In [1]: import numpy as np

In [2]: np.set_printoptions(precision=2, suppress=True, linewidth=100)

In [3]: feats = np.loadtxt("block19.csv", delimiter=",")

In [4]: feats
Out[4]: 
array([[0.17, 0.3 , 0.03, 0.17, 0.2 , 0.13],
       [0.22, 0.06, 0.09, 0.16, 0.28, 0.19],
       [0.  , 0.1 , 0.24, 0.33, 0.24, 0.1 ],
       [0.15, 0.19, 0.15, 0.12, 0.35, 0.04],
       [0.38, 0.12, 0.08, 0.21, 0.08, 0.12],
       [0.3 , 0.03, 0.  , 0.3 , 0.07, 0.3 ]])

In [5]: rng = np.random.default_rng(83)

In [6]: B = feats + rng.integers(-2, 3, (6, 5)) @ rng.integers(-2, 3, (5, 6))

In [7]: B
Out[7]: 
array([[ 2.17,  1.3 , -1.97, -0.83,  0.2 ,  4.13],
       [ 2.22,  1.06, -0.91, -0.84, -0.72,  4.19],
       [ 1.  ,  2.1 , -0.76, -1.67, -1.76,  1.1 ],
       [ 1.15,  0.19,  0.15, -1.88, -0.65, -0.96],
       [-1.62, -1.88,  0.08, -1.79,  2.08, -9.88],
       [ 2.3 ,  4.03, -2.  , -0.7 , -1.93,  5.3 ]])

In [8]: np.round(np.linalg.svd(B - feats, compute_uv=False), 2) + 0
Out[8]: array([14.25,  5.41,  2.39,  1.93,  0.36,  0.  ])

In [9]: B - feats
Out[9]: 
array([[  2.,   1.,  -2.,  -1.,   0.,   4.],
       [  2.,   1.,  -1.,  -1.,  -1.,   4.],
       [  1.,   2.,  -1.,  -2.,  -2.,   1.],
       [  1.,   0.,   0.,  -2.,  -1.,  -1.],
       [ -2.,  -2.,   0.,  -2.,   2., -10.],
       [  2.,   4.,  -2.,  -1.,  -2.,   5.]])

In [10]: F = np.loadtxt("w.csv", delimiter=",")

In [11]: F
Out[11]: 
array([[ -2.,  -1.,  -1.,  -1.,  -1.,  -2.],
       [ -1.,   0.,  -1.,   1.,  -1.,  -4.],
       [  0.,   0.,   1.,   1.,  -1.,  -5.],
       [  1.,   0.,   3.,   1.,  -3.,  -6.],
       [  1.,   1.,   2.,   2.,  -1.,  -6.],
       [ -1.,   3.,   3.,   4.,  -3.,  -6.],
       [ -3.,   2.,   2.,   2.,  -2.,  -8.],
       [ -4.,   3.,   2.,   2.,  -3., -10.],
       [ -4.,   5.,   1.,   3.,  -3.,  -8.],
       [ -4.,   6.,   0.,   2.,  -4.,  -6.],
       [ -2.,   4.,  -2.,   4.,  -4.,  -7.],
       [  0.,   6.,  -1.,   3.,  -5.,  -7.],
       [  1.,   4.,  -3.,   1.,  -6.,  -7.],
       [  3.,   5.,  -3.,  -1.,  -8.,  -9.],
       [  1.,   7.,  -2.,   0.,  -9.,  -7.],
       [  2.,   6.,  -1.,  -1., -10.,  -5.],
       [  4.,   4.,  -3.,  -2., -12.,  -3.],
       [  2.,   3.,  -1.,  -3., -11.,  -4.],
       [  1.,   2.,   0.,  -5.,  -9.,  -3.],
       [ -1.,   3.,   2.,  -3.,  -9.,  -1.],
       [  0.,   5.,   0.,  -2., -11.,  -2.],
       [ -1.,   3.,  -1.,  -1., -11.,  -4.],
       [ -1.,   3.,   0.,  -1., -11.,  -6.],
       [ -1.,   2.,   1.,  -3., -11.,  -5.],
       [ -1.,   2.,   2.,  -2.,  -9.,  -5.],
       [ -1.,   3.,   4.,  -4.,  -7.,  -7.],
       [  0.,   2.,   4.,  -6.,  -7.,  -6.],
       [ -1.,   0.,   4.,  -8.,  -5.,  -5.],
       [  0.,   1.,   3.,  -8.,  -3.,  -6.],
       [ -2.,  -1.,   3.,  -6.,  -1.,  -7.],
       [ -3.,  -3.,   1.,  -7.,   0.,  -8.],
       [ -5.,  -5.,   3.,  -6.,   2.,  -7.]])

In [12]: B = np.c_[F[:, :5] @ np.array([[-2, 0, 2, 3, -8],
    ...:     [6, 0, -6, -8, -7],
    ...:     [6, -9, -8, 0, -2],
    ...:     [2, 2, 2, 6, 3],
    ...:     [-4, 5, 9, 9, -1]]), np.array([2, -2, 1, 3, -2, 0, 4, 3, 5, 4, 5, 3, -5, -5, -1, -1, 2, 0, 1, 4, 0, 4, -2, 5, 0, -3, -3, -4, 2, 1, -2, 1])]

In [13]: B
Out[13]: 
array([[  -6.,    2.,   -1.,  -13.,   23.,    2.],
       [   2.,    6.,   -1.,   -6.,   14.,   -2.],
       [  12.,  -12.,  -15.,   -3.,    2.,    1.],
       [  30.,  -40.,  -47.,  -18.,   -8.,    3.],
       [  24.,  -19.,  -25.,   -2.,  -12.,   -2.],
       [  58.,  -34.,  -63.,  -30.,   -4.,    0.],
       [  42.,  -24.,  -48.,  -31.,   14.,    4.],
       [  54.,  -29.,  -65.,  -51.,   16.,    3.],
       [  62.,  -18.,  -67.,  -61.,    7.,    5.],
       [  64.,  -16.,  -76.,  -84.,    0.,    4.],
       [  40.,    6.,  -40.,  -50.,    8.,    5.],
       [  56.,  -10.,  -67.,  -75.,  -26.,    3.],
       [  30.,   -1.,  -50.,  -77.,  -21.,   -5.],
       [  36.,  -15.,  -74., -109.,  -48.,   -5.],
       [  64.,  -27., -105., -134.,  -44.,   -1.],
       [  64.,  -43., -116., -138.,  -49.,   -1.],
       [  42.,  -37., -104., -140.,  -48.,    2.],
       [  46.,  -52., -111., -135.,  -33.,    0.],
       [  36.,  -55., -101., -124.,  -28.,    1.],
       [  62.,  -69., -123., -126.,  -17.,    4.],
       [  70.,  -59., -133., -151.,  -30.,    0.],
       [  56.,  -48., -113., -132.,   -3.,    4.],
       [  62.,  -57., -121., -132.,   -5.,   -2.],
       [  58.,  -70., -127., -136.,   -6.,    5.],
       [  58.,  -67., -115., -112.,   -7.,    0.],
       [  64.,  -79., -123., -114.,  -26.,   -3.],
       [  52.,  -83., -119., -115.,  -33.,   -3.],
       [  30.,  -77.,  -95.,  -96.,  -19.,   -4.],
       [  20.,  -58.,  -73.,  -83.,  -34.,    2.],
       [   8.,  -44.,  -43.,  -43.,    0.,    1.],
       [ -20.,  -23.,  -10.,  -27.,   22.,   -2.],
       [ -22.,  -29.,    2.,    7.,   49.,    1.]])

In [14]: np.linalg.norm(np.linalg.qr(F)[0].T @ B, axis=0) ** 2 / ((B ** 2).sum(axis=0) + 1e-12)
Out[14]: array([1.  , 1.  , 1.  , 1.  , 1.  , 0.38])

In [15]: np.round(np.linalg.norm(B - F @ np.linalg.lstsq(F, B)[0], axis=0), 2) + 0
Out[15]: array([ 0.  ,  0.  ,  0.  ,  0.  ,  0.  , 13.29])
